% ipython --no-banner

In [1]: import numpy as np

In [2]: from numpy import linalg as LA

In [3]: np.set_printoptions(suppress=True, linewidth=140)

In [4]: tidy = lambda a: np.round(a, 2) + 0

In [5]: F = np.load("test16.npy")

In [6]: F
Out[6]: 
array([[ 1,  8, -7,  5, -2,  4, -2,  4],
       [ 8, -1,  4, -2,  7,  2,  7, -7],
       [-8,  1, 18,  6,  1,  5,  5, -3],
       [ 3,  8,  5, 14,  0, -6,  7,  6],
       [-4, -9,  0, -7, 27,  4,  8,  5],
       [ 6,  0, -3,  5, -7, 15, -8,  4],
       [-5,  7, -3, -5,  0, -1,  6,  2],
       [-1, -5,  5,  1,  0, -8,  3, -5]])

In [7]: W = np.array([[0, 2, 2],
   ...:     [1, 1, 2],
   ...:     [-1, 1, 2],
   ...:     [-1, 2, 1],
   ...:     [-1, 1, 0],
   ...:     [1, 0, 2],
   ...:     [2, 2, -1],
   ...:     [-2, 1, 2]])

In [8]: coef = np.array([1, -1, 0])

In [9]: hid = np.maximum(F @ W + coef, 0)

In [10]: (hid > 0).astype(int)
Out[10]: 
array([[1, 1, 1],
       [1, 1, 1],
       [0, 1, 1],
       [0, 1, 1],
       [0, 1, 0],
       [0, 0, 1],
       [1, 0, 0],
       [0, 0, 0]])

In [11]: tidy((hid > 0).mean(axis=0))
Out[11]: array([0.38, 0.62, 0.62])

In [12]: hid
Out[12]: 
array([[ 5, 10, 27],
       [21, 28,  3],
       [ 0, 22, 27],
       [ 0, 66, 39],
       [ 0, 16,  0],
       [ 0,  0, 57],
       [23,  0,  0],
       [ 0,  0,  0]])

In [13]: cent = np.array([[1, 1], [1, -2], [-1, -2]])

In [14]: W @ cent
Out[14]: 
array([[ 0, -8],
       [ 0, -5],
       [-2, -7],
       [ 0, -7],
       [ 0, -3],
       [-1, -3],
       [ 5,  0],
       [-3, -8]])

In [15]: x = np.array([2, 2, 8, 8, 4, 5, 8, 5])

In [16]: target = F @ x

In [17]: coef, lr = np.zeros(8), 1 / LA.norm(F, 2) ** 2

In [18]: for i in range(200):
    ...:     coef -= lr * F.T @ (F @ coef - target)
    ...:     if i % 50 == 0: print(i, round(LA.norm(F @ coef - target), 2))
    ...: 
0 195.83
50 7.94
100 4.72
150 2.89

In [19]: tidy(LA.cond(F))
Out[19]: np.float64(17.21)

In [20]: x = np.array([-2, -3, 3, 2, 0, -2, 2, -2])

In [21]: F @ np.eye(8)[6]
Out[21]: array([-2.,  7.,  5.,  7.,  8., -8.,  6.,  3.])

In [22]: LA.norm(F @ x) <= LA.norm(F, 2) * LA.norm(x) + 1e-9
Out[22]: np.True_

In [23]: F @ np.ones(8)
Out[23]: array([ 11.,  18.,  25.,  37.,  24.,  12.,   1., -10.])
